In [1]: import numpy as np

In [2]: import numpy.linalg as la

In [3]: np.set_printoptions(suppress=True, linewidth=100)

In [4]: A = np.load("w.npy")

In [5]: A
Out[5]: 
array([[0, 3, 1],
       [3, 0, 3],
       [1, 3, 0]])

In [6]: hat = np.triu(np.array([[0, 0, 6], [0, 1, 4], [0, 2, 9]]), 1) + np.eye(3)

In [7]: B = hat @ A @ la.inv(hat)

In [8]: np.trace(B), np.trace(A)
Out[8]: (np.float64(0.0), np.int64(0))

In [9]: la.matrix_rank(B)
Out[9]: np.int64(3)

In [10]: round(float(la.det(B)), 3)
Out[10]: 18.0

In [11]: hat @ A - A @ hat
Out[11]: 
array([[  6.,  18., -12.],
       [  4.,  12., -18.],
       [  0.,   0., -18.]])

In [12]: np.round(la.svd(A, compute_uv=False), 3)
Out[12]: array([4.772, 3.772, 1.   ])

In [13]: A.shape
Out[13]: (3, 3)

In [14]: A.sum(axis=0)
Out[14]: array([4, 6, 4])

In [15]: np.abs(A).max()
Out[15]: np.int64(3)

In [16]: ev, evecs = la.eigh(A)

In [17]: np.round(la.eigvalsh(A @ A), 3)
Out[17]: array([ 1.   , 14.228, 22.772])

In [18]: np.round(evecs.T @ A @ evecs, 3) + 0
Out[18]: 
array([[-3.772,  0.   ,  0.   ],
       [ 0.   , -1.   ,  0.   ],
       [ 0.   ,  0.   ,  4.772]])

In [19]: ev.round(3)
Out[19]: array([-3.772, -1.   ,  4.772])

In [20]: np.round(evecs.T @ evecs, 3) + 0
Out[20]: 
array([[1., 0., 0.],
       [0., 1., 0.],
       [0., 0., 1.]])

In [21]: (ev > 1e-8).sum(), (ev < -1e-8).sum()
Out[21]: (np.int64(1), np.int64(2))

In [22]: np.round(la.eigvalsh(A + 3 * np.eye(3)), 3)
Out[22]: array([-0.772,  2.   ,  7.772])

In [23]: ev, evecs = la.eigh(A)

In [24]: x = np.array([0, -1, -2])

In [25]: (np.sign(evecs[:, -1].round(6)) == np.sign(evecs[0, -1].round(6))).astype(int)
Out[25]: array([1, 1, 1])

In [26]: x @ A @ x / (x @ x), round(ev[0], 3), round(float(ev[-1]), 3)
Out[26]: (np.float64(2.4), np.float64(-3.772), 4.772)

In [27]: W0 = np.load("data.npy")

In [28]: W0
Out[28]: 
array([[  3. ,   0.3,   0.4,   0.2,   0.8,  -1.3],
       [ -2. ,   0.5,   0.4,  -2.6,   0.1,   1.1],
       [-10. ,  -0.5,   1.3,   0.9,  -0.3,  -0.5],
       [  2. ,   2.2,  -1.2,  -1.1,   0.1,   1.6],
       [ -3. ,   0.5,   0.3,   0.4,  -1.1,  -1.5]])

In [29]: x = np.array([1, -2, -1, -1, -1, -2])

In [30]: h1 = np.maximum(W0 @ x, 0)

In [31]: np.flatnonzero(h1 > 1e-9)
Out[31]: array([0])

In [32]: h1
Out[32]: array([3.6, 0. , 0. , 0. , 0. ])

In [33]: np.round(W0.T @ h1, 3)
Out[33]: array([10.8 ,  1.08,  1.44,  0.72,  2.88, -4.68])

In [34]: np.maximum(W0 @ (3 * x), 0)
Out[34]: array([10.8,  0. ,  0. ,  0. ,  0. ])

In [35]: f, v = W0[3], W0[1]

In [36]: round(f @ v, 3)
Out[36]: np.float64(1.25)

In [37]: f @ f
Out[37]: np.float64(14.06)

In [38]: p = (f @ v) / (f @ f) * f

In [39]: p.round(3)
Out[39]: array([ 0.178,  0.196, -0.107, -0.098,  0.009,  0.142])

In [40]: round((v - p) @ f, 3)
Out[40]: np.float64(-0.0)

In [41]: mat = np.load("sample15.npy")

In [42]: mat
Out[42]: 
array([[ 2,  3],
       [ 3, -6]])

In [43]: # equal to its transpose

In [44]: B = mat / la.norm(mat, axis=1, keepdims=True)

In [45]: C2 = B @ B.T

In [46]: np.round(la.norm(B, axis=1), 3)
Out[46]: array([1., 1.])

In [47]: (C2 - 2 * np.eye(2)).round(6).argmax(axis=1)
Out[47]: array([1, 0])

In [48]: feats = np.vander(np.arange(4) - 2, 4, increasing=True)

In [49]: feats
Out[49]: 
array([[ 1, -2,  4, -8],
       [ 1, -1,  1, -1],
       [ 1,  0,  0,  0],
       [ 1,  1,  1,  1]])

In [50]: f = np.array([3, 1])

In [51]: np.cross(feats[3, :3], feats[2, :3])
Out[51]: array([ 0,  1, -1])

In [52]: np.convolve(feats[3], f)
Out[52]: array([3, 4, 4, 4, 1])

In [53]: arr = np.array([[1, -2, 4, -8], [1, -1, 1, -1], [1, 0, 0, 0]])

In [54]: x = np.array([-3, 0, -1, 2])

In [55]: la.norm(arr @ x) <= la.norm(arr, 2) * la.norm(x) + 1e-9
Out[55]: np.True_

In [56]: x = np.array([4, 1, 3, 2])

In [57]: h1 = np.maximum(arr @ x, 0)

In [58]: np.maximum(arr @ x, 0) - np.maximum(-arr @ x, 0)
Out[58]: array([-2,  4,  4])

In [59]: arr.T @ h1
Out[59]: array([ 8, -4,  4, -4])

In [60]: h1
Out[60]: array([0, 4, 4])

In [61]: np.round(np.tanh(arr @ x), 3)
Out[61]: array([-0.964,  0.999,  0.999])

In [62]: M = np.load("case15.npy")

In [63]: M
Out[63]: 
array([[ 0,  0, -3,  1, -1],
       [ 0,  0, -1,  0, -2],
       [ 0,  0,  0,  1,  3],
       [ 0,  0,  0,  0,  2],
       [ 0,  0,  0,  0,  0]])

In [64]: U, s, Vh = la.svd(M)

In [65]: evecs = Vh[:(s > 1e-8).sum()]

In [66]: rng = np.random.default_rng(7557)

In [67]: x = M[3] + 3 * M[0] + rng.integers(2) * np.eye(5)[2]

In [68]: x
Out[68]: array([ 0.,  0., -8.,  3., -1.])

In [69]: np.round(np.diag(evecs.T @ evecs), 3) + 0
Out[69]: array([0., 0., 1., 1., 1.])

In [70]: la.matrix_rank(np.vstack([M, x]))
Out[70]: np.int64(3)

In [71]: round(la.norm(M, 2) / la.norm(M), 3)
Out[71]: np.float64(0.825)

In [72]: [round(float(x), 3) for x in la.svd(M, compute_uv=False)[:3]]
Out[72]: [4.519, 3.055, 0.502]

In [73]: la.cond(M) > 100
Out[73]: np.True_

In [74]: f = np.array([0, 0])

In [75]: np.correlate(M[0], M[2], "full")
Out[75]: array([ 0,  0, -9,  0, -2, -1,  0,  0,  0])

In [76]: np.cross(M[0, :3], M[2, :3])
Out[76]: array([0, 0, 0])

In [77]: np.einsum("ij,ji->", M, M)
Out[77]: np.int64(0)

In [78]: np.round(la.det(2 * M), 3), round(la.det(M), 3)
Out[78]: (np.float64(0.0), np.float64(0.0))

In [79]: np.kron(np.eye(2, dtype=int), M)
Out[79]: 
array([[ 0,  0, -3,  1, -1,  0,  0,  0,  0,  0],
       [ 0,  0, -1,  0, -2,  0,  0,  0,  0,  0],
       [ 0,  0,  0,  1,  3,  0,  0,  0,  0,  0],
       [ 0,  0,  0,  0,  2,  0,  0,  0,  0,  0],
       [ 0,  0,  0,  0,  0,  0,  0,  0,  0,  0],
       [ 0,  0,  0,  0,  0,  0,  0, -3,  1, -1],
       [ 0,  0,  0,  0,  0,  0,  0, -1,  0, -2],
       [ 0,  0,  0,  0,  0,  0,  0,  0,  1,  3],
       [ 0,  0,  0,  0,  0,  0,  0,  0,  0,  2],
       [ 0,  0,  0,  0,  0,  0,  0,  0,  0,  0]])
